>>> import numpy as np
>>> np.set_printoptions(precision=2, suppress=True, linewidth=140, sign=" ")
>>> X = np.array([[-1.0, 1.0, 1.0, 1.0],
...     [1.0, -1.0, 1.0, 1.0],
...     [1.0, 1.0, -1.0, 1.0],
...     [1.0, 1.0, 1.0, -1.0]])
>>> ev, evecs = np.linalg.eigh(X)
>>> print(np.unique(ev.round(6) + 0, return_counts=True)[1])
[ 3  1]
>>> (ev > 1e-8).sum(), (ev < -1e-8).sum()
(np.int64(1), np.int64(3))
>>> np.linalg.eigvalsh(X @ X)
array([ 4.,  4.,  4.,  4.])
>>> ev
array([-2., -2., -2.,  2.])
>>> np.abs(evecs[:, -1]).round(6).argmax()
np.int64(0)
>>> np.abs(evecs[:, -1])
array([ 0.5,  0.5,  0.5,  0.5])
>>> ev.sum(), np.trace(X)
(np.float64(-4.0), np.float64(-4.0))
>>> np.linalg.svd(X, compute_uv=False)
array([ 2.,  2.,  2.,  2.])
>>> np.round(evecs.T @ X @ evecs, 2) + 0
array([[-2.,  0.,  0.,  0.],
       [ 0., -2.,  0.,  0.],
       [ 0.,  0., -2.,  0.],
       [ 0.,  0.,  0.,  2.]])
>>> t = np.radians(36)
>>> r_ = np.eye(4)
>>> r_[1, 1] = r_[3, 3] = np.cos(t)
>>> r_[1, 3], r_[3, 1] = -np.sin(t), np.sin(t)
>>> r_
array([[ 1.  ,  0.  ,  0.  ,  0.  ],
       [ 0.  ,  0.81,  0.  , -0.59],
       [ 0.  ,  0.  ,  1.  ,  0.  ],
       [ 0.  ,  0.59,  0.  ,  0.81]])
>>> B = X @ r_.T
>>> np.linalg.svd(X, compute_uv=False), np.linalg.svd(B, compute_uv=False)
(array([ 2.,  2.,  2.,  2.]), array([ 2.,  2.,  2.,  2.]))
>>> round(np.linalg.det(r_), 2), round(np.trace(r_), 2)
(np.float64(1.0), np.float64(3.62))
>>> F = np.load("dump.npy")
>>> F
array([[-0.51, -0.06, -0.38],
       [ 0.64, -0.66, -0.33],
       [ 0.26,  0.58, -0.76],
       [ 0.51,  0.48,  0.41]])
>>> np.linalg.pinv(F)
array([[-0.51,  0.64,  0.26,  0.51],
       [-0.06, -0.66,  0.58,  0.48],
       [-0.38, -0.33, -0.76,  0.41]])
>>> print(F @ F.T)
[[ 0.41 -0.16  0.12 -0.45]
 [-0.16  0.96  0.03 -0.12]
 [ 0.12  0.03  0.98  0.09]
 [-0.45 -0.12  0.09  0.66]]
>>> np.round(F[:, 2] @ F[:, 1], 2)
np.float64(0.0)
>>> np.linalg.svd(F, compute_uv=False)
array([ 1.,  1.,  1.])
>>> print(np.linalg.norm(F, axis=0))
[ 1.  1.  1.]
>>> B = F / np.sqrt((F ** 2).mean(axis=1, keepdims=True))
>>> B[2]
array([ 0.45,  1.01, -1.33])
>>> np.linalg.norm(B, axis=1)
array([ 1.73,  1.73,  1.73,  1.73])
>>> r0, r1 = F[1], F[3]
>>> round(float(r0 @ r0), 2)
0.96
>>> p = (r0 @ r1) / (r0 @ r0) * r0
>>> np.linalg.matrix_rank(np.outer(r0, r1))
np.int64(1)
>>> print(p)
[-0.08  0.09  0.04]
>>> B = np.array([[1, -4], [-2, 3]])
>>> W0 = np.tile(B, (2, 2))
>>> W0
array([[ 1, -4,  1, -4],
       [-2,  3, -2,  3],
       [ 1, -4,  1, -4],
       [-2,  3, -2,  3]])
>>> B = np.array([[5, 0, 4], [1, -2, -3], [-3, -1, -3], [2, 3, 3]])
>>> np.einsum("ij->j", W0)
array([-2, -2, -2, -2])
>>> np.vstack([W0, B.T]).shape
(7, 4)
>>> print(np.einsum("ij,ij->i", W0, W0))
[ 34  26  34  26]
>>> print(np.einsum("ik,kj->ji", W0, B))
[[-10   5 -10   5]
 [ -5   5  -5   5]
 [  1  -2   1  -2]]
>>> B.T @ W0.T
array([[-10,   5, -10,   5],
       [ -5,   5,  -5,   5],
       [  1,  -2,   1,  -2]])
>>> Uu, sig, Vh = np.linalg.svd(W0)
>>> np.argmax(sig[:-1] / (sig[1:] + 1e-6)) + 1
np.int64(2)
>>> B = Uu[:, :2] @ np.diag(sig[:2]) @ Vh[:2]
>>> np.round(np.linalg.norm(W0 - B, 2), 2), np.round(sig[2], 2)
(np.float64(0.0), np.float64(0.0))
>>> np.linalg.matrix_rank(B)
np.int64(2)
>>> Uu, sig, Vh = np.linalg.svd(W0)
>>> evecs = Vh[:(sig > 1e-8).sum()]
>>> rng = np.random.default_rng(95)
>>> x = W0[0] + 3 * W0[2] + rng.integers(2) * np.eye(4)[1]
>>> x
array([  4., -16.,   4., -16.])
>>> print(np.linalg.matrix_rank(np.vstack([W0, x])))
2
>>> print(np.diag(evecs.T @ evecs))
[ 0.5  0.5  0.5  0.5]
>>> np.allclose(evecs.T @ evecs @ x, x)
True
>>> round(np.linalg.norm(x - evecs.T @ evecs @ x), 2)
np.float64(0.0)
>>> np.round(evecs.T @ evecs, 2) + 0
array([[ 0.5,  0. ,  0.5,  0. ],
       [ 0. ,  0.5,  0. ,  0.5],
       [ 0.5,  0. ,  0.5,  0. ],
       [ 0. ,  0.5,  0. ,  0.5]])
>>> E = np.loadtxt("w.csv", delimiter=",")
>>> print(E)
[[ 1.61  4.05 -4.97]
 [-0.55  2.04  0.29]
 [ 0.97 -1.76  1.37]
 [ 1.73 -1.64 -3.23]
 [-4.42 -1.96 -1.44]
 [ 1.35  0.76 -2.07]
 [ 8.01 -1.69  0.24]
 [ 1.6  -4.01 -3.06]
 [-1.74  0.74 -2.92]
 [ 1.39  2.78 -0.93]
 [ 0.64 -0.38  2.61]
 [-2.63 -4.54 -4.59]
 [ 2.47 -2.91 -1.05]
 [-3.65 -0.5  -0.84]
 [-1.38  2.5  -0.62]
 [ 0.05  0.36 -0.66]
 [ 2.32  1.65 -1.27]
 [-2.11  1.66  2.81]
 [ 4.52  3.09 -0.92]
 [ 1.4   0.1   2.48]
 [-2.01 -3.35 -1.64]
 [ 1.38  0.46  1.32]
 [-0.6  -0.33 -3.16]]
>>> cov = np.cov(E, rowvar=False)
>>> np.argwhere(np.triu(np.abs(np.corrcoef(E.T)) > 0.8, 1))
array([], shape=(0, 2), dtype=int64)
>>> np.round(np.corrcoef(E[:, 1], E[:, 0])[0, 1], 2)
np.float64(0.14)
>>> print(np.median(E, axis=0))
[ 0.97  0.1  -0.93]
>>> E.std(axis=0)
array([ 2.66,  2.28,  2.11])
>>> np.polyfit(E[:, 1], E[:, 0], 1)
array([ 0.16,  0.47])
>>> np.linalg.eigvalsh(cov)[::-1]
array([ 7.97,  5.36,  4.15])
>>> feats = np.load("arr.npy")
>>> print(feats)
[[ 0 -4 -2]
 [ 4  0  9]
 [ 2 -9  0]]
>>> hat = np.triu(np.array([[2, 0, 0], [2, 0, -2], [0, 2, -2]]), 1) + np.eye(3)
>>> B = hat @ feats @ np.linalg.inv(hat)
>>> np.round(np.poly(B), 2) + 0
array([   1.,    0.,  101.,    0.])
>>> np.trace(B), np.trace(feats)
(np.float64(0.0), np.int64(0))
>>> np.linalg.matrix_rank(B)
np.int64(2)
>>> round(np.linalg.det(B), 2)
np.float64(0.0)
>>> data = np.array([[0, 4, 3, 0], [-4, 0, 4, 9], [-3, -4, 0, -7], [0, -9, 7, 0]])
>>> data
array([[ 0,  4,  3,  0],
       [-4,  0,  4,  9],
       [-3, -4,  0, -7],
       [ 0, -9,  7,  0]])
>>> hat = np.triu(np.array([[2, 1, 1, 1], [2, 1, 2, -1], [0, 0, 2, 2], [2, -1, -2, 1]]), 1) + np.eye(4)
>>> B = hat @ data @ np.linalg.inv(hat)
>>> np.linalg.matrix_rank(B)
np.int64(4)
>>> print(np.trace(B), np.trace(data))
0.0 0
